In [1]: import numpy as np

In [2]: np.set_printoptions(precision=2, suppress=True, linewidth=140, legacy="1.25")

In [3]: def rd(a):
   ...:     return np.round(a, 2) + 0
   ...: 

In [4]: J = np.array([[-2, 4, 0], [3, -5, 1], [-5, -2, 0]])

In [5]: J
Out[5]: 
array([[-2,  4,  0],
       [ 3, -5,  1],
       [-5, -2,  0]])

In [6]: q, r_ = np.linalg.qr(J)

In [7]: rd(np.abs(np.diag(r_)))
Out[7]: array([6.16, 6.37, 0.61])

In [8]: rd(q)
Out[8]: 
array([[-0.32,  0.52, -0.79],
       [ 0.49, -0.62, -0.61],
       [-0.81, -0.58, -0.05]])

In [9]: ang = np.radians(72)

In [10]: r_ = np.eye(3)

In [11]: r_[1, 1] = r_[2, 2] = np.cos(ang)

In [12]: r_[1, 2], r_[2, 1] = -np.sin(ang), np.sin(ang)

In [13]: rd(r_)
Out[13]: 
array([[ 1.  ,  0.  ,  0.  ],
       [ 0.  ,  0.31, -0.95],
       [ 0.  ,  0.95,  0.31]])

In [14]: B = J @ r_.T

In [15]: np.allclose(np.linalg.norm(J, axis=1), np.linalg.norm(B, axis=1))
Out[15]: True

In [16]: rd(B)
Out[16]: 
array([[-2.  ,  1.24,  3.8 ],
       [ 3.  , -2.5 , -4.45],
       [-5.  , -0.62, -1.9 ]])

In [17]: rd(np.linalg.svd(J, compute_uv=False)), rd(np.linalg.svd(B, compute_uv=False))
Out[17]: (array([7.46, 5.3 , 0.61]), array([7.46, 5.3 , 0.61]))

In [18]: m1 = np.array([[-5, 0, 0, 0, 0], [0, 0, 0, 0, -1], [0, 0, 0, 0, 0], [0, 0, 0, 0, 0]])

In [19]: m1.T @ m1
Out[19]: 
array([[25,  0,  0,  0,  0],
       [ 0,  0,  0,  0,  0],
       [ 0,  0,  0,  0,  0],
       [ 0,  0,  0,  0,  0],
       [ 0,  0,  0,  0,  1]])

In [20]: rd(np.linalg.norm(m1, axis=0))
Out[20]: array([5., 0., 0., 0., 1.])

In [21]: rank = np.linalg.matrix_rank(m1)

In [22]: rank
Out[22]: 2

In [23]: null = np.linalg.svd(m1)[2][rank:].T

In [24]: [int(np.linalg.matrix_rank(np.delete(m1, i, axis=0))) for i in range(4)]
Out[24]: [1, 1, 2, 2]

In [25]: np.allclose(m1 @ null, 0)
Out[25]: True

In [26]: null @ null.T
Out[26]: 
array([[0., 0., 0., 0., 0.],
       [0., 1., 0., 0., 0.],
       [0., 0., 1., 0., 0.],
       [0., 0., 0., 1., 0.],
       [0., 0., 0., 0., 0.]])

In [27]: np.linalg.matrix_rank(m1.T @ m1), np.linalg.matrix_rank(m1 @ m1.T)
Out[27]: (2, 2)

In [28]: [int(np.linalg.matrix_rank(m1[:i])) for i in range(1, len(m1) + 1)]
Out[28]: [1, 2, 2, 2]

In [29]: left, sigma, Vt = np.linalg.svd(m1)

In [30]: sigma
Out[30]: array([5., 1., 0., 0.])

In [31]: np.argmax(sigma[:-1] / (sigma[1:] + 1e-6)) + 1
Out[31]: 2

In [32]: B = left[:, :2] @ np.diag(sigma[:2]) @ Vt[:2]

In [33]: np.abs(m1 - B).max()
Out[33]: 0.0

In [34]: rd(np.linalg.norm(m1 - B) / np.linalg.norm(m1))
Out[34]: 0.0

In [35]: np.linalg.matrix_rank(B)
Out[35]: 2

In [36]: X = np.load("case6.npy")

In [37]: X
Out[37]: 
array([[  5,   5,   3,  -7],
       [  5,  10,   9, -11],
       [  3,   9,   9,  -9],
       [ -7, -11,  -9,  13]])

In [38]: vals, V = np.linalg.eigh(X)

In [39]: rd(np.linalg.eigvalsh(X @ X))
Out[39]: array([   0.  ,    0.  ,   15.73, 1091.27])

In [40]: np.unique(vals.round(6) + 0, return_counts=True)[1]
Out[40]: array([2, 1, 1])

In [41]: rd(V @ np.diag(vals) @ V.T)
Out[41]: 
array([[  5.,   5.,   3.,  -7.],
       [  5.,  10.,   9., -11.],
       [  3.,   9.,   9.,  -9.],
       [ -7., -11.,  -9.,  13.]])

In [42]: rd(np.linalg.svd(X, compute_uv=False))
Out[42]: array([33.03,  3.97,  0.  ,  0.  ])

In [43]: rd(vals)
Out[43]: array([ 0.  ,  0.  ,  3.97, 33.03])

In [44]: (vals > 1e-8).sum(), (vals < -1e-8).sum()
Out[44]: (2, 0)

In [45]: B = np.array([[3, 1], [3, 1]])

In [46]: W2 = np.kron(B, X)

In [47]: W2.shape
Out[47]: (8, 8)

In [48]: rd(np.linalg.norm(W2, 2)), rd(np.linalg.norm(B, 2) * np.linalg.norm(X, 2))
Out[48]: (147.73, 147.73)

In [49]: W0 = np.load("block5.npy")

In [50]: rd(W0)
Out[50]: 
array([[ 1.21, -0.26,  0.17, -1.56],
       [ 0.2 ,  1.4 , -1.4 , -0.24],
       [ 1.21,  0.92,  0.94,  0.89],
       [-1.01,  1.07,  1.06, -0.85]])

In [51]: B = W0 / np.linalg.norm(W0, axis=1, keepdims=True)

In [52]: G = B @ B.T

In [53]: rd(np.linalg.norm(B, axis=1))
Out[53]: array([1., 1., 1., 1.])

In [54]: (G - 2 * np.eye(4)).round(6).argmax(axis=1)
Out[54]: array([1, 0, 0, 0])

In [55]: (np.abs(G) > 0.9).astype(int)
Out[55]: 
array([[1, 0, 0, 0],
       [0, 1, 0, 0],
       [0, 0, 1, 0],
       [0, 0, 0, 1]])

In [56]: np.argwhere(np.triu(np.abs(G) > 0.95, 1))
Out[56]: array([], shape=(0, 2), dtype=int64)

In [57]: rd(np.linalg.det(2 * W0)), rd(np.linalg.det(W0))
Out[57]: (-256.0, -16.0)

In [58]: rd(np.einsum("ii->", W0))
Out[58]: 2.7

In [59]: rd(np.linalg.det(W0.T))
Out[59]: -16.0

In [60]: rd(np.linalg.det(W0[::-1]))
Out[60]: -16.0

In [61]: rd(np.kron(np.eye(2, dtype=int), W0))
Out[61]: 
array([[ 1.21, -0.26,  0.17, -1.56,  0.  ,  0.  ,  0.  ,  0.  ],
       [ 0.2 ,  1.4 , -1.4 , -0.24,  0.  ,  0.  ,  0.  ,  0.  ],
       [ 1.21,  0.92,  0.94,  0.89,  0.  ,  0.  ,  0.  ,  0.  ],
       [-1.01,  1.07,  1.06, -0.85,  0.  ,  0.  ,  0.  ,  0.  ],
       [ 0.  ,  0.  ,  0.  ,  0.  ,  1.21, -0.26,  0.17, -1.56],
       [ 0.  ,  0.  ,  0.  ,  0.  ,  0.2 ,  1.4 , -1.4 , -0.24],
       [ 0.  ,  0.  ,  0.  ,  0.  ,  1.21,  0.92,  0.94,  0.89],
       [ 0.  ,  0.  ,  0.  ,  0.  , -1.01,  1.07,  1.06, -0.85]])

In [62]: rd(np.linalg.eigvals(W0))
Out[62]: array([-2.  +0.j  ,  2.  +0.j  ,  1.35+1.47j,  1.35-1.47j])

In [63]: x0 = np.array([2, 3, 2, 2])

In [64]: rhs = W0 @ x0

In [65]: rd(rhs)
Out[65]: array([-1.13,  1.32,  8.85,  1.61])

In [66]: rd(np.linalg.solve(W0, 4 * rhs))
Out[66]: array([ 8., 12.,  8.,  8.])

In [67]: rd(np.linalg.solve(W0.T, W0[2]))
Out[67]: array([0., 0., 1., 0.])

In [68]: arr = np.array([[-6, -6, -3], [4, -8, -7], [-2, 8, 2]])

In [69]: arr[1] = arr[2]

In [70]: arr
Out[70]: 
array([[-6, -6, -3],
       [-2,  8,  2],
       [-2,  8,  2]])

In [71]: r0 = np.array([1, 0])

In [72]: np.array([np.convolve(row, r0, "same") for row in arr])
Out[72]: 
array([[-6, -6, -3],
       [-2,  8,  2],
       [-2,  8,  2]])

In [73]: np.cross(arr[0, :3], arr[2, :3])
Out[73]: array([ 12,  18, -60])

In [74]: np.convolve(arr[0], r0)
Out[74]: array([-6, -6, -3,  0])

In [75]: np.argsort(-np.linalg.norm(arr, axis=0).round(6), kind="stable")[:3]
Out[75]: array([1, 0, 2])

In [76]: [round(float(x), 2) for x in np.linalg.svd(arr, compute_uv=False)[:3]]
Out[76]: [13.41, 6.73, 0.0]

In [77]: rd(np.linalg.norm(arr, 2) / np.linalg.norm(arr))
Out[77]: 0.89

In [78]: F = np.load("x.npy")

In [79]: F
Out[79]: 
array([[2, 2, 0],
       [2, 0, 2],
       [0, 0, 2],
       [0, 0, 2]])

In [80]: F.mean(axis=0)
Out[80]: array([1. , 0.5, 1.5])

In [81]: F - F[0]
Out[81]: 
array([[ 0,  0,  0],
       [ 0, -2,  2],
       [-2, -2,  2],
       [-2, -2,  2]])

In [82]: F.sum(axis=0)
Out[82]: array([4, 2, 6])

In [83]: np.count_nonzero(F)
Out[83]: 6

In [84]: F[4]
Traceback (most recent call last):
  Cell In[84], line 1
    F[4]
IndexError: index 4 is out of bounds for axis 0 with size 4


In [85]: np.abs(F).max()
Out[85]: 2

In [86]: B = F[0, 0] * F[1:] - np.outer(F[1:, 0], F[0])

In [87]: B
Out[87]: 
array([[ 0, -4,  4],
       [ 0,  0,  4],
       [ 0,  0,  4]])

In [88]: np.linalg.matrix_rank(B), np.linalg.matrix_rank(F)
Out[88]: (2, 3)

In [89]: F[:, 0] / F[0, 0]
Out[89]: array([1., 1., 0., 0.])

In [90]: left, sigma = np.linalg.svd(B)
Traceback (most recent call last):
  Cell In[90], line 1
    left, sigma = np.linalg.svd(B)
ValueError: too many values to unpack (expected 2)


In [91]: left, sigma, Vt = np.linalg.svd(B, full_matrices=False)

In [92]: rd(left.T @ B @ Vt.T)
Out[92]: 
array([[7.39, 0.  , 0.  ],
       [0.  , 3.06, 0.  ],
       [0.  , 0.  , 0.  ]])

In [93]: np.sqrt((sigma ** 2).sum()), rd(np.linalg.norm(B))
Out[93]: (8.0, 8.0)

In [94]: rd(np.cumsum(sigma ** 2) / np.sum(sigma ** 2))
Out[94]: array([0.85, 1.  , 1.  ])

In [95]: np.abs(left[:, 0]).round(6).argmax()
Out[95]: 0

In [96]: rd(np.abs(Vt[0]))
Out[96]: array([0.  , 0.38, 0.92])

In [97]: np.allclose(left * sigma @ Vt, B)
Out[97]: True

In [98]: left.shape, sigma.shape, Vt.shape
Out[98]: ((3, 3), (3,), (3, 3))

In [99]: rd(sigma)
Out[99]: array([7.39, 3.06, 0.  ])

In [100]: (sigma > 1e-8).sum()
Out[100]: 2
